$ ipython --no-banner

In [1]: import numpy as np

In [2]: np.set_printoptions(suppress=True, linewidth=140)

In [3]: J = np.loadtxt("case6.csv", delimiter=",")

In [4]: J
Out[4]: 
array([[1., 0., 0., 0., 0., 0., 0., 0., 0., 0., 0.],
       [5., 1., 0., 0., 0., 0., 0., 0., 0., 0., 0.],
       [1., 2., 1., 0., 0., 0., 0., 0., 0., 0., 0.],
       [2., 2., 0., 1., 0., 0., 0., 0., 0., 0., 0.],
       [0., 2., 1., 0., 1., 0., 0., 0., 0., 0., 0.],
       [3., 4., 3., 0., 2., 1., 0., 0., 0., 0., 0.],
       [4., 2., 1., 2., 3., 2., 1., 0., 0., 0., 0.],
       [2., 3., 0., 3., 0., 3., 5., 1., 0., 0., 0.],
       [0., 5., 4., 5., 2., 4., 3., 4., 1., 0., 0.],
       [1., 2., 5., 4., 1., 5., 1., 1., 5., 1., 0.],
       [5., 5., 0., 2., 3., 1., 1., 4., 1., 3., 1.]])

In [5]: t = np.radians(15)

In [6]: R = np.eye(11)

In [7]: R[2, 2] = R[1, 1] = np.cos(t)

In [8]: R[2, 1], R[1, 2] = -np.sin(t), np.sin(t)

In [9]: R.round(3)
Out[9]: 
array([[ 1.   ,  0.   ,  0.   ,  0.   ,  0.   ,  0.   ,  0.   ,  0.   ,  0.   ,  0.   ,  0.   ],
       [ 0.   ,  0.966,  0.259,  0.   ,  0.   ,  0.   ,  0.   ,  0.   ,  0.   ,  0.   ,  0.   ],
       [ 0.   , -0.259,  0.966,  0.   ,  0.   ,  0.   ,  0.   ,  0.   ,  0.   ,  0.   ,  0.   ],
       [ 0.   ,  0.   ,  0.   ,  1.   ,  0.   ,  0.   ,  0.   ,  0.   ,  0.   ,  0.   ,  0.   ],
       [ 0.   ,  0.   ,  0.   ,  0.   ,  1.   ,  0.   ,  0.   ,  0.   ,  0.   ,  0.   ,  0.   ],
       [ 0.   ,  0.   ,  0.   ,  0.   ,  0.   ,  1.   ,  0.   ,  0.   ,  0.   ,  0.   ,  0.   ],
       [ 0.   ,  0.   ,  0.   ,  0.   ,  0.   ,  0.   ,  1.   ,  0.   ,  0.   ,  0.   ,  0.   ],
       [ 0.   ,  0.   ,  0.   ,  0.   ,  0.   ,  0.   ,  0.   ,  1.   ,  0.   ,  0.   ,  0.   ],
       [ 0.   ,  0.   ,  0.   ,  0.   ,  0.   ,  0.   ,  0.   ,  0.   ,  1.   ,  0.   ,  0.   ],
       [ 0.   ,  0.   ,  0.   ,  0.   ,  0.   ,  0.   ,  0.   ,  0.   ,  0.   ,  1.   ,  0.   ],
       [ 0.   ,  0.   ,  0.   ,  0.   ,  0.   ,  0.   ,  0.   ,  0.   ,  0.   ,  0.   ,  1.   ]])

In [10]: Y = J @ R.T

In [11]: np.allclose(np.linalg.norm(J, axis=1), np.linalg.norm(Y, axis=1))
Out[11]: True

In [12]: round(float(np.linalg.det(R)), 3), round(float(np.trace(R)), 3)
Out[12]: (1.0, 10.932)

In [13]: print(np.round(np.linalg.svd(J, compute_uv=False), 3), np.round(np.linalg.svd(Y, compute_uv=False), 3))
[18.026  8.762  5.795  4.755  4.201  2.566  1.811  1.228  0.243  0.059  0.001] [18.026  8.762  5.795  4.755  4.201  2.566  1.811  1.228  0.243  0.059  0.001]
